In [1]: import numpy as np

In [2]: np.set_printoptions(precision=3, suppress=True, linewidth=140, legacy="1.25")

In [3]: data = np.loadtxt("block6.csv", delimiter=",")

In [4]: data
Out[4]: 
array([[-2., -2., -2., -2.],
       [-2., -4., -4., -4.],
       [-2., -4., -6., -6.],
       [-2., -4., -6., -8.]])

In [5]: # symmetric

In [6]: B = np.array([[-2, 0, -2], [-1, 2, 2]])

In [7]: Z = np.kron(B, data)

In [8]: round(np.linalg.norm(Z, 2), 3), np.round(np.linalg.norm(B, 2) * np.linalg.norm(data, 2), 3)
Out[8]: (53.888, 53.888)

In [9]: Z
Out[9]: 
array([[  4.,   4.,   4.,   4.,  -0.,  -0.,  -0.,  -0.,   4.,   4.,   4.,   4.],
       [  4.,   8.,   8.,   8.,  -0.,  -0.,  -0.,  -0.,   4.,   8.,   8.,   8.],
       [  4.,   8.,  12.,  12.,  -0.,  -0.,  -0.,  -0.,   4.,   8.,  12.,  12.],
       [  4.,   8.,  12.,  16.,  -0.,  -0.,  -0.,  -0.,   4.,   8.,  12.,  16.],
       [  2.,   2.,   2.,   2.,  -4.,  -4.,  -4.,  -4.,  -4.,  -4.,  -4.,  -4.],
       [  2.,   4.,   4.,   4.,  -4.,  -8.,  -8.,  -8.,  -4.,  -8.,  -8.,  -8.],
       [  2.,   4.,   6.,   6.,  -4.,  -8., -12., -12.,  -4.,  -8., -12., -12.],
       [  2.,   4.,   6.,   8.,  -4.,  -8., -12., -16.,  -4.,  -8., -12., -16.]])

In [10]: x0 = np.array([3, 1, 5, 4])

In [11]: y = data @ x0

In [12]: y
Out[12]: array([-26., -46., -64., -72.])

In [13]: np.linalg.solve(data, y + data[:, 1])
Out[13]: array([3., 2., 5., 4.])

In [14]: np.linalg.solve(data, data[:, 3])
Out[14]: array([-0., -0., -0.,  1.])

In [15]: np.linalg.solve(data.T, data[3])
Out[15]: array([-0., -0., -0.,  1.])

In [16]: np.linalg.solve(data, 3 * y)
Out[16]: array([ 9.,  3., 15., 12.])

In [17]: f = np.array([0, 1, 3, 2])

In [18]: g = np.array([1, 1, 1, 0])

In [19]: J = np.outer(f, g)

In [20]: J
Out[20]: 
array([[0, 0, 0, 0],
       [1, 1, 1, 0],
       [3, 3, 3, 0],
       [2, 2, 2, 0]])

In [21]: # rank 1

In [22]: left, sigma, Vt = np.linalg.svd(J)

In [23]: evecs = Vt[:(sigma > 1e-8).sum()]

In [24]: rng = np.random.default_rng(4273)

In [25]: x0 = J[1] + -2 * J[2] + rng.integers(2) * np.eye(4)[0]

In [26]: x0
Out[26]: array([-5., -5., -5.,  0.])

In [27]: np.diag(evecs.T @ evecs)
Out[27]: array([0.333, 0.333, 0.333, 0.   ])

In [28]: np.allclose(evecs.T @ evecs @ x0, x0)
Out[28]: True

In [29]: np.linalg.matrix_rank(np.vstack([J, x0]))
Out[29]: 1

In [30]: evecs.T @ evecs
Out[30]: 
array([[0.333, 0.333, 0.333, 0.   ],
       [0.333, 0.333, 0.333, 0.   ],
       [0.333, 0.333, 0.333, 0.   ],
       [0.   , 0.   , 0.   , 0.   ]])
